$ python -q
>>> import numpy as np
>>> np.set_printoptions(precision=3, suppress=True, linewidth=120)
>>> rnd = lambda a: np.round(a, 3) + 0
>>> rng = np.random.default_rng(47308)
>>> idx = rng.integers(0, 2, 4)
>>> E = (idx[:, None] == idx) * -2 + np.eye(4)
>>> print(E)
[[-1.  0. -2. -2.]
 [ 0. -1.  0.  0.]
 [-2.  0. -1. -2.]
 [-2.  0. -2. -1.]]
>>> # symmetric
>>> x = np.array([3, 1, 2, 2])
>>> rhs = E @ x
>>> beta, lr = np.zeros(4), 1 / np.linalg.norm(E, 2) ** 2
>>> for i in range(20):
...     beta -= lr * E.T @ (E @ beta - rhs)
...     if i % 5 == 0: print(i, round(np.linalg.norm(E @ beta - rhs), 3))
... 
0 1.239
5 1.011
10 0.824
15 0.672
>>> print(rnd(np.linalg.cond(E)))
5.0
>>> idx = rng.permutation(4)
>>> Y = E[:, idx] * rng.choice([-1, 1], 4)
>>> print(Y)
[[ 2.  1. -2.  0.]
 [-0. -0.  0. -1.]
 [ 2.  2. -1.  0.]
 [ 1.  2. -2.  0.]]
>>> left, _, Vh = np.linalg.svd(E.T @ Y)
>>> print(rnd(left @ Vh))
[[ 0. -1.  0.  0.]
 [ 0.  0.  0.  1.]
 [ 0.  0.  1.  0.]
 [-1.  0.  0.  0.]]
>>> print(idx)
[3 0 2 1]
>>> def softmax(z):
...     e = np.exp(z - z.max(axis=-1, keepdims=True))
...     return e / e.sum(axis=-1, keepdims=True)
... 
>>> print(rnd(softmax(E[3] + -1)))
[0.083 0.61  0.083 0.225]
>>> print(rnd(softmax(E[3])))
[0.083 0.61  0.083 0.225]
>>> print(rnd(softmax(10 * E[3])))
[0. 1. 0. 0.]
>>> S = E @ E.T / np.sqrt(4)
>>> print(rnd(softmax(S)[3] @ E))
[-1.717 -0.005 -1.717 -1.54 ]
>>> mat = np.array([[14.0, -4.0, 8.0], [16.0, -6.0, 8.0], [-16.0, 4.0, -10.0]])
>>> ev, vecs = np.linalg.eig(mat)
>>> print(rnd(np.prod(ev)))
8.0
>>> print(rnd(mat @ vecs[:, 0] - ev[0] * vecs[:, 0]))
[0. 0. 0.]
>>> F = np.loadtxt("arr.csv", delimiter=",")
>>> print(F)
[[ 4.993  1.99  -2.016]
 [ 5.028  1.983 -2.036]
 [ 4.964  1.997 -1.985]
 [ 4.985  2.012 -1.994]
 [ 0.975  1.967 -5.012]
 [ 0.99   2.005 -5.008]
 [ 0.99   1.98  -5.008]
 [ 1.006  2.006 -4.974]
 [ 1.993 -2.995 -0.009]
 [ 2.013 -2.995  0.026]
 [ 2.039 -2.989 -0.011]
 [ 2.008 -2.989  0.   ]]
>>> dist = np.linalg.norm(F[:, None] - F[None], axis=-1)
>>> print(np.flatnonzero(dist[10] < dist.mean() / 2))
[ 8  9 10 11]
>>> print(rnd(np.linalg.norm(F, axis=1)))
[5.741 5.776 5.707 5.734 5.472 5.485 5.475 5.457 3.598 3.609 3.618 3.601]
>>> print(dist.mean(axis=1).argmax())
9
>>> print(np.linalg.matrix_rank(dist ** 2))
5
>>> print(rnd(dist[10]))
[6.127 6.145 6.108 6.134 7.121 7.142 7.125 7.117 0.046 0.046 0.    0.033]
>>> print((dist + 1e9 * np.eye(12)).round(6).argmin(axis=1))
[ 3  0  3  2  6  6  4  5 11 11 11  8]
>>> print(rnd(np.linalg.norm(F - F.mean(axis=0), axis=1)))
[2.876 2.898 2.86  2.885 3.563 3.571 3.559 3.538 4.114 4.131 4.101 4.112]
>>> Y = np.linalg.inv(E)
>>> print(rnd(E @ Y))
[[1. 0. 0. 0.]
 [0. 1. 0. 0.]
 [0. 0. 1. 0.]
 [0. 0. 0. 1.]]
>>> print(rnd(np.linalg.slogdet(E)[0]))
1.0
